$ ipython --no-banner

In [1]: import numpy as np

In [2]: np.set_printoptions(precision=2, suppress=True, linewidth=200, floatmode="fixed")

In [3]: feats = np.loadtxt("block2.csv", delimiter=",")

In [4]: feats
Out[4]: 
array([[0.00, 0.00, 0.00, 0.00, 1.00, 0.00, 0.00, 0.00, 0.00],
       [0.00, 0.00, 0.00, 1.00, 0.00, 1.00, 1.00, 1.00, 1.00],
       [0.00, 0.00, 0.00, 0.00, 0.00, 0.00, 0.00, 0.00, 0.00],
       [0.00, 1.00, 0.00, 0.00, 0.00, 1.00, 1.00, 1.00, 1.00],
       [1.00, 0.00, 0.00, 0.00, 0.00, 0.00, 0.00, 0.00, 0.00],
       [0.00, 1.00, 0.00, 1.00, 0.00, 0.00, 0.00, 1.00, 1.00],
       [0.00, 1.00, 0.00, 1.00, 0.00, 0.00, 0.00, 1.00, 1.00],
       [0.00, 1.00, 0.00, 1.00, 0.00, 1.00, 1.00, 0.00, 1.00],
       [0.00, 1.00, 0.00, 1.00, 0.00, 1.00, 1.00, 1.00, 0.00]])

In [5]: (feats != 0).astype(int)
Out[5]: 
array([[0, 0, 0, 0, 1, 0, 0, 0, 0],
       [0, 0, 0, 1, 0, 1, 1, 1, 1],
       [0, 0, 0, 0, 0, 0, 0, 0, 0],
       [0, 1, 0, 0, 0, 1, 1, 1, 1],
       [1, 0, 0, 0, 0, 0, 0, 0, 0],
       [0, 1, 0, 1, 0, 0, 0, 1, 1],
       [0, 1, 0, 1, 0, 0, 0, 1, 1],
       [0, 1, 0, 1, 0, 1, 1, 0, 1],
       [0, 1, 0, 1, 0, 1, 1, 1, 0]])

In [6]: round(float(np.linalg.det(feats)), 2)
Out[6]: 0.0

In [7]: [round(float(np.linalg.det(feats[:i, :i])), 2) + 0 for i in range(1, 10)]
Out[7]: [0.0, 0.0, 0.0, 0.0, 0.0, 0.0, 0.0, 0.0, 0.0]

In [8]: np.argwhere(np.triu(feats))
Out[8]: 
array([[0, 4],
       [1, 3],
       [1, 5],
       [1, 6],
       [1, 7],
       [1, 8],
       [3, 5],
       [3, 6],
       [3, 7],
       [3, 8],
       [5, 7],
       [5, 8],
       [6, 7],
       [6, 8],
       [7, 8]])

In [9]: Lm = np.diag(feats.sum(axis=1)) - feats

In [10]: round(np.linalg.det(Lm[1:, 1:]))
Out[10]: 0

In [11]: Lm @ np.ones(9)
Out[11]: array([0.00, 0.00, 0.00, 0.00, 0.00, 0.00, 0.00, 0.00, 0.00])

In [12]: (np.linalg.eigvalsh(Lm) < 1e-8).sum()
Out[12]: np.int64(3)

In [13]: out = np.array([[2, 3, -3, 3, -3, 3, 0, -1, -1, 3, 3],
    ...:     [-3, 1, -3, 2, 3, -3, -2, -3, -1, 0, 3],
    ...:     [2, 3, 1, -1, -2, -1, -1, -1, -3, -3, 2],
    ...:     [1, 2, 0, -1, 1, -3, -1, 2, -2, -2, 3],
    ...:     [2, -1, 3, 2, -2, 1, 2, -3, 2, 3, 2],
    ...:     [3, -2, 0, 0, -3, -1, -1, 3, -2, -1, 0],
    ...:     [3, 0, 0, 0, -2, 0, 1, 2, -2, 3, 2],
    ...:     [0, 2, 0, -2, -2, -3, -1, -3, -3, 0, -3],
    ...:     [2, 2, 2, 0, -3, -2, -3, 2, 3, -2, 3],
    ...:     [-1, -1, 0, -3, 3, -1, -1, 1, 3, -3, 0],
    ...:     [-1, 3, -2, 1, 0, -1, 1, -3, 2, -2, 3]])

In [14]: data = out + out.T

In [15]: data
Out[15]: 
array([[ 4,  0, -1,  4, -1,  6,  3, -1,  1,  2,  2],
       [ 0,  2,  0,  4,  2, -5, -2, -1,  1, -1,  6],
       [-1,  0,  2, -1,  1, -1, -1, -1, -1, -3,  0],
       [ 4,  4, -1, -2,  3, -3, -1,  0, -2, -5,  4],
       [-1,  2,  1,  3, -4, -2,  0, -5, -1,  6,  2],
       [ 6, -5, -1, -3, -2, -2, -1,  0, -4, -2, -1],
       [ 3, -2, -1, -1,  0, -1,  2,  1, -5,  2,  3],
       [-1, -1, -1,  0, -5,  0,  1, -6, -1,  1, -6],
       [ 1,  1, -1, -2, -1, -4, -5, -1,  6,  1,  5],
       [ 2, -1, -3, -5,  6, -2,  2,  1,  1, -6, -2],
       [ 2,  6,  0,  4,  2, -1,  3, -6,  5, -2,  6]])

In [16]: rng = np.random.default_rng(72)

In [17]: lab = rng.permutation(11)

In [18]: out = data[:, lab] * rng.choice([-1, 1], 11)

In [19]: out
Out[19]: 
array([[ 1,  0,  1,  3, -6,  1,  4,  2, -1, -2, -4],
       [ 1,  2,  0, -2,  5,  1,  4,  6,  2,  1,  0],
       [-1,  0, -2, -1,  1,  1, -1,  0,  1,  3,  1],
       [-2,  4,  1, -1,  3,  0, -2,  4,  3,  5, -4],
       [-1,  2, -1,  0,  2,  5,  3,  2, -4, -6,  1],
       [-4, -5,  1, -1,  2,  0, -3, -1, -2,  2, -6],
       [-5, -2,  1,  2,  1, -1, -1,  3,  0, -2, -3],
       [-1, -1,  1,  1,  0,  6,  0, -6, -5, -1,  1],
       [ 6,  1,  1, -5,  4,  1, -2,  5, -1, -1, -1],
       [ 1, -1,  3,  2,  2, -1, -5, -2,  6,  6, -2],
       [ 5,  6,  0,  3,  1,  6,  4,  6,  2,  2, -2]])

In [20]: Uu, _, Vt = np.linalg.svd(data.T @ out)

In [21]: lab
Out[21]: array([ 8,  1,  2,  6,  5,  7,  3, 10,  4,  9,  0])

In [22]: w, V = np.linalg.eigh(data)

In [23]: x0 = np.array([0, -3, -1, -3, -3, -2, -2, 3, 1, 0, 1])

In [24]: np.abs(data).sum(axis=1).max(), np.round(np.abs(w).max(), 2)
Out[24]: (np.int64(37), np.float64(18.13))

In [25]: np.linalg.eigvalsh(data[1:, 1:])
Out[25]: array([-15.91, -10.46,  -9.14,  -4.06,  -0.09,   2.27,   3.15,   5.16,   8.99,  18.08])

In [26]: np.trace(data)
Out[26]: np.int64(2)

In [27]: np.allclose(data @ data.T, data.T @ data)
Out[27]: True

In [28]: (data + data.T) / 2
Out[28]: 
array([[ 4.00,  0.00, -1.00,  4.00, -1.00,  6.00,  3.00, -1.00,  1.00,  2.00,  2.00],
       [ 0.00,  2.00,  0.00,  4.00,  2.00, -5.00, -2.00, -1.00,  1.00, -1.00,  6.00],
       [-1.00,  0.00,  2.00, -1.00,  1.00, -1.00, -1.00, -1.00, -1.00, -3.00,  0.00],
       [ 4.00,  4.00, -1.00, -2.00,  3.00, -3.00, -1.00,  0.00, -2.00, -5.00,  4.00],
       [-1.00,  2.00,  1.00,  3.00, -4.00, -2.00,  0.00, -5.00, -1.00,  6.00,  2.00],
       [ 6.00, -5.00, -1.00, -3.00, -2.00, -2.00, -1.00,  0.00, -4.00, -2.00, -1.00],
       [ 3.00, -2.00, -1.00, -1.00,  0.00, -1.00,  2.00,  1.00, -5.00,  2.00,  3.00],
       [-1.00, -1.00, -1.00,  0.00, -5.00,  0.00,  1.00, -6.00, -1.00,  1.00, -6.00],
       [ 1.00,  1.00, -1.00, -2.00, -1.00, -4.00, -5.00, -1.00,  6.00,  1.00,  5.00],
       [ 2.00, -1.00, -3.00, -5.00,  6.00, -2.00,  2.00,  1.00,  1.00, -6.00, -2.00],
       [ 2.00,  6.00,  0.00,  4.00,  2.00, -1.00,  3.00, -6.00,  5.00, -2.00,  6.00]])
